$ ipython --no-banner

In [1]: import numpy as np

In [2]: np.set_printoptions(precision=2, suppress=True, linewidth=160)

In [3]: M = np.load("sample5.npy")

In [4]: M
Out[4]: 
array([[19,  1,  1,  1,  2, -2, -1],
       [ 2, 61,  1,  2,  2,  2, -2],
       [-1,  1, 19, -1,  2,  0,  0],
       [ 0,  0,  1, 38,  0, -1,  0],
       [ 0, -2, -1,  1,  1,  1,  0],
       [ 1, -2,  2,  1, -1, 22,  2],
       [-1,  1, -1, -2,  1,  0,  0]])

In [5]: x0 = np.array([1, 3, 3, 5, 2, 6, 1])

In [6]: rhs = M @ x0

In [7]: rhs
Out[7]: array([ 21, 212,  58, 187,   4, 138,  -9])

In [8]: np.linalg.solve(M, rhs)
Out[8]: array([1., 3., 3., 5., 2., 6., 1.])

In [9]: np.round(np.linalg.solve(M, M[:, 3]), 2) + 0
Out[9]: array([0., 0., 0., 1., 0., 0., 0.])

In [10]: np.linalg.solve(M, rhs + M[:, 0])
Out[10]: array([2., 3., 3., 5., 2., 6., 1.])

In [11]: np.linalg.solve(M, 5 * rhs)
Out[11]: array([ 5., 15., 15., 25., 10., 30.,  5.])

In [12]: A = np.load("dump.npy")

In [13]: A
Out[13]: 
array([[-3, -1, -3, -4, -1, -4,  4],
       [ 4, -3, -1, -3, -4, -1, -4],
       [-4,  4, -3, -1, -3, -4, -1],
       [-1, -4,  4, -3, -1, -3, -4],
       [-4, -1, -4,  4, -3, -1, -3],
       [-3, -4, -1, -4,  4, -3, -1],
       [-1, -3, -4, -1, -4,  4, -3]])

In [14]: u, g = A[3], A[5]

In [15]: u @ u
Out[15]: np.int64(68)

In [16]: pr = (u @ g) / (u @ u) * u

In [17]: (g - pr) @ u
Out[17]: np.float64(0.0)

In [18]: np.linalg.matrix_rank(np.outer(u, g))
Out[18]: np.int64(1)

In [19]: pr
Out[19]: array([-0.53, -2.12,  2.12, -1.59, -0.53, -1.59, -2.12])

In [20]: g - pr
Out[20]: array([-2.47, -1.88, -3.12, -2.41,  4.53, -1.41,  1.12])

In [21]: np.allclose(A @ A.T, A.T @ A)
Out[21]: True

In [22]: round(np.abs(np.linalg.eigvals(A)).max(), 2)
Out[22]: np.float64(12.0)

In [23]: np.trace(A)
Out[23]: np.int64(-21)

In [24]: np.sort(np.abs(np.linalg.eigvals(A)))
Out[24]: array([ 3.  ,  3.  ,  6.5 ,  6.5 , 10.71, 10.71, 12.  ])

In [25]: A @ A
Out[25]: 
array([[33, 15, -5, 38, -9, 66,  6],
       [ 6, 33, 15, -5, 38, -9, 66],
       [66,  6, 33, 15, -5, 38, -9],
       [-9, 66,  6, 33, 15, -5, 38],
       [38, -9, 66,  6, 33, 15, -5],
       [-5, 38, -9, 66,  6, 33, 15],
       [15, -5, 38, -9, 66,  6, 33]])

In [26]: np.linalg.matrix_power(A, 4)
Out[26]: 
array([[ -75, 6027, -837, 6606, 1363, 3742, 3910],
       [3910,  -75, 6027, -837, 6606, 1363, 3742],
       [3742, 3910,  -75, 6027, -837, 6606, 1363],
       [1363, 3742, 3910,  -75, 6027, -837, 6606],
       [6606, 1363, 3742, 3910,  -75, 6027, -837],
       [-837, 6606, 1363, 3742, 3910,  -75, 6027],
       [6027, -837, 6606, 1363, 3742, 3910,  -75]])

In [27]: B = A / np.sqrt((A ** 2).mean(axis=1, keepdims=True))

In [28]: A - A.mean(axis=1, keepdims=True)
Out[28]: 
array([[-1.29,  0.71, -1.29, -2.29,  0.71, -2.29,  5.71],
       [ 5.71, -1.29,  0.71, -1.29, -2.29,  0.71, -2.29],
       [-2.29,  5.71, -1.29,  0.71, -1.29, -2.29,  0.71],
       [ 0.71, -2.29,  5.71, -1.29,  0.71, -1.29, -2.29],
       [-2.29,  0.71, -2.29,  5.71, -1.29,  0.71, -1.29],
       [-1.29, -2.29,  0.71, -2.29,  5.71, -1.29,  0.71],
       [ 0.71, -1.29, -2.29,  0.71, -2.29,  5.71, -1.29]])

In [29]: B[1]
Out[29]: array([ 1.28, -0.96, -0.32, -0.96, -1.28, -0.32, -1.28])

In [30]: np.linalg.matrix_rank(A - A.mean(axis=1, keepdims=True))
Out[30]: np.int64(6)

In [31]: np.linalg.matrix_rank(B) == np.linalg.matrix_rank(A)
Out[31]: np.True_
